$ python -q
>>> import numpy as np
>>> np.set_printoptions(precision=1, suppress=True, linewidth=160)
>>> J = np.load("test11.npy")
>>> J.round(1) + 0
array([[ 15.4,  34.2,  56.3,   4.4],
       [ 12. ,  14.9,  34.4,  -1.1],
       [ 10.9,  11.4,  29.5,  -2.1],
       [  9.1,   7.3,  22.8,  -3.3],
       [  6.6,   3.6,  15. ,  -4.1],
       [  4.8,   2. ,  10. ,  -4.1],
       [  3.8,   1.5,   7.8,  -3.9],
       [  3.8,   1.5,   7.8,  -3.9],
       [  2. ,   0.9,   3.9,  -3. ],
       [  0.9,   0.6,   1.8,  -1.9],
       [  0.6,   0.5,   1.3,  -1.6],
       [  0.4,   0.4,   0.9,  -1.2],
       [ -0.1,  -0.2,  -0.2,   0.4],
       [  0. ,  -1.9,  -0.7,   2.8],
       [  0.7,  -4. ,  -0.6,   4.7],
       [  1.9,  -7.3,  -0.1,   6.8],
       [  5. , -15.2,   1.2,  10.3],
       [  6.2, -18. ,   1.7,  11.3],
       [ 11.2, -30.3,   3.5,  14.9],
       [ 12.6, -33.8,   4. ,  15.7],
       [ 19. , -49.8,   5.9,  18.9]])
>>> rk = np.linalg.matrix_rank(J)
>>> rk
np.int64(3)
>>> N = np.linalg.svd(J)[2][rk:].T
>>> [int(np.linalg.matrix_rank(J[:, :j + 1])) for j in range(4)]
[1, 2, 3, 3]
>>> np.allclose(J @ N, 0)
True
>>> np.linalg.matrix_rank(J.T @ J), np.linalg.matrix_rank(J @ J.T)
(np.int64(3), np.int64(3))
>>> N.shape
(4, 1)
>>> Xc = J - J.mean(axis=0)
>>> V = np.linalg.svd(Xc)[2][:3]
>>> other = Xc - Xc @ V.T @ V
>>> np.linalg.norm(other, axis=1).round(6).argmax()
np.int64(0)
>>> np.round(other.std(axis=0), 1) + 0
array([0., 0., 0., 0.])
>>> np.round(np.cov(Xc @ V.T, rowvar=False), 1) + 0
array([[463.7,   0. ,   0. ],
       [  0. , 145.7,   0. ],
       [  0. ,   0. ,  11.7]])
>>> np.unique(J.round(6), axis=0).shape
(21, 4)
>>> np.allclose(J[:-1].T @ np.linalg.lstsq(J[:-1].T, J[-1])[0], J[-1])
True
>>> try:
...     np.linalg.inv(J)
... except np.linalg.LinAlgError as e:
...     print(e)
... 
Last 2 dimensions of the array must be square
